% ipython --no-banner

In [1]: import numpy as np

In [2]: np.set_printoptions(precision=1, suppress=True, linewidth=160, sign=" ")

In [3]: M = np.load("case17.npy")

In [4]: M
Out[4]: 
array([[ 0.4,  0.1,  0.1,  0.3],
       [ 0.5,  0.2,  0. ,  0.2],
       [ 0.2,  0.2,  0.3,  0.3],
       [ 0.3,  0. ,  0.3,  0.3]])

In [5]: # a transition matrix

In [6]: np.round(np.sort(np.abs(np.linalg.eigvals(M)))[::-1], 1) + 0
Out[6]: array([ 1. ,  0.2,  0.1,  0. ])

In [7]: p = np.eye(4)[1]

In [8]: for _ in range(4):
   ...:     p = p @ M
   ...:     print(p.round(1))
   ...: 
[ 0.5  0.2  0.   0.2]
[ 0.4  0.1  0.2  0.3]
[ 0.4  0.1  0.2  0.3]
[ 0.4  0.1  0.2  0.3]

In [9]: M2 = np.array([[2, -1], [0, 5]])

In [10]: W2 = np.kron(M2, M)

In [11]: np.linalg.matrix_rank(W2)
Out[11]: np.int64(6)

In [12]: W2.shape
Out[12]: (8, 8)

In [13]: round(np.linalg.norm(W2, 2), 1), np.round(np.linalg.norm(M2, 2) * np.linalg.norm(M, 2), 1)
Out[13]: (np.float64(5.4), np.float64(5.4))

In [14]: W0 = np.load("test15.npy")

In [15]: W0
Out[15]: 
array([[-3,  2,  0],
       [ 2, -3,  0],
       [-3, -1,  3],
       [-9, 11,  0]])

In [16]: x = np.array([-3, 8, -3])

In [17]: y = W0 @ x

In [18]: np.round(np.linalg.pinv(W0) @ W0, 1) + 0
Out[18]: 
array([[ 1.,  0.,  0.],
       [ 0.,  1.,  0.],
       [ 0.,  0.,  1.]])

In [19]: np.linalg.solve(W0.T @ W0, W0.T @ y)
Out[19]: array([-3.,  8., -3.])

In [20]: try:
    ...:     np.linalg.solve(W0, y)
    ...: except np.linalg.LinAlgError as e:
    ...:     print(repr(e))
    ...: 
LinAlgError('Last 2 dimensions of the array must be square')

In [21]: rng = np.random.default_rng(122067)

In [22]: y = y + 0.3 * rng.normal(size=4)

In [23]: y
Out[23]: array([ 24.8, -29.7,  -8.1, 114.9])

In [24]: b, *_ = np.linalg.lstsq(W0, y)

In [25]: b
Out[25]: array([-3.,  8., -3.])

In [26]: [round(float(np.linalg.norm(np.linalg.solve(W0.T @ W0 + lam * np.eye(3), W0.T @ y))), 2) for lam in (0, 1, 10, 100)]
Out[26]: [9.05, 8.91, 8.11, 5.57]

In [27]: M2 = np.c_[W0[:, :1] @ np.array([[2]]), np.array([3, 1, 1, 3])]

In [28]: M2
Out[28]: 
array([[ -6,   3],
       [  4,   1],
       [ -6,   1],
       [-18,   3]])

In [29]: np.linalg.matrix_rank(M2)
Out[29]: np.int64(2)

In [30]: np.round(np.linalg.lstsq(W0, M2[:, 0])[0], 1) + 0
Out[30]: array([ 2.,  0.,  0.])

In [31]: x = np.array([-5, -2, -2])

In [32]: a = np.maximum(W0 @ x, 0)

In [33]: W0 * (a > 1e-9)[:, None]
Out[33]: 
array([[-3,  2,  0],
       [ 0,  0,  0],
       [-3, -1,  3],
       [-9, 11,  0]])

In [34]: a
Out[34]: array([ 11,   0,  11,  23])

In [35]: np.flatnonzero(a > 1e-9)
Out[35]: array([ 0,  2,  3])

In [36]: F = np.load("run19.npy")

In [37]: F
Out[37]: 
array([[ 0, -1,  3, -3],
       [-1,  0, -1,  3],
       [ 3, -1,  0, -1],
       [-3,  3, -1,  0]])

In [38]: M2 = np.linalg.inv(F)

In [39]: np.round(np.linalg.inv(M2), 1) + 0
Out[39]: 
array([[ 0., -1.,  3., -3.],
       [-1.,  0., -1.,  3.],
       [ 3., -1.,  0., -1.],
       [-3.,  3., -1.,  0.]])

In [40]: np.round(np.linalg.cond(F), 1)
Out[40]: np.float64(25.9)

In [41]: (np.abs(M2) > 1e-9).astype(int)
Out[41]: 
array([[ 1,  1,  1,  1],
       [ 1,  1,  1,  1],
       [ 1,  1,  1,  1],
       [ 1,  1,  1,  1]])

In [42]: np.linalg.det(F) * M2
Out[42]: 
array([[  6.,  11.,  15.,   7.],
       [ 11.,  18.,  21.,  15.],
       [ 15.,  21.,  18.,  11.],
       [  7.,  15.,  11.,   6.]])

In [43]: np.allclose(M2, F.T)
Out[43]: False

In [44]: np.round(F @ M2, 1) + 0
Out[44]: 
array([[ 1.,  0.,  0.,  0.],
       [ 0.,  1.,  0.,  0.],
       [ 0.,  0.,  1.,  0.],
       [ 0.,  0.,  0.,  1.]])
